$ ipython --no-banner

In [1]: import numpy as np

In [2]: np.set_printoptions(precision=3, suppress=True, linewidth=120)

In [3]: m1 = np.load("mat.npy")

In [4]: print(m1)
[[  0  -1  -7]
 [ -1  -8  -3]
 [ -7  -3 -10]]

In [5]: evals, V = np.linalg.eigh(m1)

In [6]: x0 = np.array([2, 2, 1])

In [7]: x0 @ m1 @ x0 / (x0 @ x0), evals[0], round(float(evals[-1]), 3)
Out[7]: (np.float64(-10.0), np.float64(-15.0), 3.623)

In [8]: x0 @ m1 @ x0
Out[8]: np.int64(-90)

In [9]: np.abs(m1).sum(axis=1).max(), np.abs(evals).max()
Out[9]: (np.int64(20), np.float64(15.0))

In [10]: evals, V = np.linalg.eig(m1)

In [11]: np.round(m1 @ V[:, 0] - evals[0] * V[:, 0], 3) + 0
Out[11]: array([0., 0., 0.])

In [12]: np.prod(evals)
Out[12]: np.float64(360.0)

In [13]: np.sort(np.linalg.eigvals(m1 @ m1))
Out[13]: array([ 13.13,  43.87, 225.  ])

In [14]: np.sort(np.linalg.eigvals(np.linalg.inv(m1)))
Out[14]: array([-0.151, -0.067,  0.276])

In [15]: np.sort(np.linalg.eigvals(m1.T))
Out[15]: array([-15.   ,  -6.623,   3.623])

In [16]: E = np.loadtxt("out8.csv", delimiter=",")

In [17]: print(E)
[[  4.16   17.233  23.958  -0.857  -3.496  12.45  -23.515]
 [ 17.99  -14.022  -5.535  13.153   2.404  -5.484  12.551]
 [ 15.882  20.94  -16.428   4.969  -4.726  37.567  -1.138]
 [ 11.742   1.41   12.911  21.41    1.61    6.744   4.689]
 [ 23.154 -10.026 -17.742 -19.662  -2.858  -2.974 -11.91 ]
 [ -6.52   11.593  15.334   3.588  -1.102   6.752  -8.88 ]
 [ -0.076   9.723 -15.889 -18.629  -4.841  13.035 -10.672]
 [ -4.321  23.164  -1.128  -6.062  -5.767  25.055 -11.195]]

In [18]: proj = E @ np.linalg.solve(E.T @ E, E.T)

In [19]: np.allclose(proj @ proj, proj)
Out[19]: True

In [20]: left, s, VT = np.linalg.svd(E)

In [21]: np.argmax(s[:-1] / (s[1:] + 1e-6)) + 1
Out[21]: np.int64(4)

In [22]: A2 = left[:, :4] @ np.diag(s[:4]) @ VT[:4]

In [23]: round(np.linalg.norm(E - A2) / np.linalg.norm(E), 3)
Out[23]: np.float64(0.013)

In [24]: np.linalg.matrix_rank(A2)
Out[24]: np.int64(4)

In [25]: np.linalg.matrix_rank(E, rtol=0.05)
Out[25]: np.int64(4)

In [26]: round(np.log10(np.linalg.cond(E)))
Out[26]: 2

In [27]: x0 = np.array([6, -7, 3, 3, 6, -1, -9])

In [28]: target = E @ x0

In [29]: np.linalg.lstsq(E, target)[0]
Out[29]: array([ 6., -7.,  3.,  3.,  6., -1., -9.])

In [30]: np.linalg.solve(E.T @ E, E.T @ target)
Out[30]: array([ 6., -7.,  3.,  3.,  6., -1., -9.])

In [31]: rng = np.random.default_rng(964)

In [32]: target = target + 0.02 * rng.normal(size=8)

In [33]: target
Out[33]: array([ 151.855,  135.88 , -141.33 ,  124.284,  189.932,    3.079, -118.109, -168.569])

In [34]: beta, *_ = np.linalg.lstsq(E, target)

In [35]: [round(float(np.linalg.norm(np.linalg.solve(E.T @ E + lam * np.eye(7), E.T @ target))), 2) for lam in (0, 1, 10, 100)]
Out[35]: [14.89, 12.54, 11.55, 10.57]

In [36]: round(float(np.linalg.norm(target - E @ beta)), 3)
Out[36]: 0.02

In [37]: beta
Out[37]: array([ 5.992, -7.013,  2.992,  3.011,  6.024, -0.991, -9.019])

In [38]: print(beta.round())
[ 6. -7.  3.  3.  6. -1. -9.]
